$ python -q
>>> import numpy as np
>>> import numpy.linalg as la
>>> np.set_printoptions(suppress=True, linewidth=120)
>>> W0 = np.array([[0.0, 0.0, -1.0, 1.0, 1.0],
...     [0.0, 0.0, -2.0, -2.0, 1.0],
...     [-1.0, -2.0, 0.0, 0.0, 0.0],
...     [1.0, -2.0, 0.0, 0.0, 0.0],
...     [1.0, 1.0, 0.0, 0.0, 0.0]])
>>> Y = W0 / np.sqrt((W0 ** 2).mean(axis=1, keepdims=True))
>>> la.matrix_rank(W0 - W0.mean(axis=1, keepdims=True))
np.int64(4)
>>> Uu, sv, Vh = la.svd(W0)
>>> sv.round(3) + 0
array([3.027, 3.027, 1.685, 1.685, 0.   ])
>>> Y = Uu[:, :4] @ np.diag(sv[:4]) @ Vh[:4]
>>> la.matrix_rank(Y)
np.int64(4)
>>> la.matrix_rank(W0, rtol=0.05)
np.int64(4)
>>> gram = W0.T @ W0
>>> np.trace(gram), (W0 ** 2).sum()
(np.float64(24.0), np.float64(24.0))
>>> la.matrix_rank(gram)
np.int64(4)
>>> np.diag(gram)
array([3., 9., 5., 5., 2.])
>>> np.allclose(gram, gram.T)
True
>>> m1 = np.loadtxt("dump.csv", delimiter=",")
>>> m1.round(3)
array([[ 0.299,  0.244,  0.299, -0.027, -0.244],
       [ 0.244,  0.2  ,  0.244, -0.022, -0.2  ],
       [ 0.299,  0.244,  0.299, -0.027, -0.244],
       [-0.027, -0.022, -0.027,  0.002,  0.022],
       [-0.244, -0.2  , -0.244,  0.022,  0.2  ]])
>>> vec = np.array([0, -5, 5, -3, 4])
>>> np.round(m1 @ np.eye(5)[2], 3)
array([ 0.299,  0.244,  0.299, -0.027, -0.244])
>>> np.round(np.einsum("ij,j->i", m1, vec), 3)
array([-0.625, -0.511, -0.625,  0.057,  0.511])
>>> np.round(m1 * vec, 3)
array([[ 0.   , -1.222,  1.494,  0.081, -0.978],
       [ 0.   , -1.   ,  1.222,  0.067, -0.8  ],
       [ 0.   , -1.222,  1.494,  0.081, -0.978],
       [-0.   ,  0.111, -0.136, -0.007,  0.089],
       [-0.   ,  1.   , -1.222, -0.067,  0.8  ]])
>>> np.sign((m1 @ vec).round(6))
array([-1., -1., -1.,  1.,  1.])
>>> np.round(m1 @ vec, 3)
array([-0.625, -0.511, -0.625,  0.057,  0.511])
>>> vec = np.array([2, 1, 1, 1, 1])
>>> np.trace(m1)
np.float64(1.0)
>>> np.round(np.eye(5) - m1, 3)
array([[ 0.701, -0.244, -0.299,  0.027,  0.244],
       [-0.244,  0.8  , -0.244,  0.022,  0.2  ],
       [-0.299, -0.244,  0.701,  0.027,  0.244],
       [ 0.027,  0.022,  0.027,  0.998, -0.022],
       [ 0.244,  0.2  ,  0.244, -0.022,  0.8  ]])
>>> np.round(la.eigvalsh(2 * m1 - np.eye(5)), 3)
array([-1., -1., -1., -1.,  1.])
>>> np.round(m1 @ m1 @ vec, 3)
array([ 0.869,  0.711,  0.869, -0.079, -0.711])
>>> la.lstsq(W0[:-1].T, W0[-1])[2]
np.int32(4)
>>> np.round(np.trace(la.pinv(W0) @ W0), 3)
np.float64(4.0)
>>> np.abs(np.diag(la.qr(W0)[1])) > 1e-9
array([ True,  True,  True,  True, False])
>>> try:
...     la.inv(W0)
... except la.LinAlgError as e:
...     print(repr(e))
... 
LinAlgError('Singular matrix')
>>> np.allclose(W0[:-1].T @ la.lstsq(W0[:-1].T, W0[-1])[0], W0[-1])
True
>>> vec = np.array([0, 3, 7, -7, 1])
>>> a = np.maximum(m1 @ vec, 0)
>>> np.round(np.maximum(m1 @ vec, 0) - np.maximum(-m1 @ vec, 0), 3)
array([ 2.77 ,  2.267,  2.77 , -0.252, -2.267])
>>> np.round(m1 * (a > 1e-9)[:, None], 3)
array([[ 0.299,  0.244,  0.299, -0.027, -0.244],
       [ 0.244,  0.2  ,  0.244, -0.022, -0.2  ],
       [ 0.299,  0.244,  0.299, -0.027, -0.244],
       [-0.   , -0.   , -0.   ,  0.   ,  0.   ],
       [-0.   , -0.   , -0.   ,  0.   ,  0.   ]])
>>> np.round(m1.T @ a, 3)
array([ 2.209,  1.808,  2.209, -0.201, -1.808])
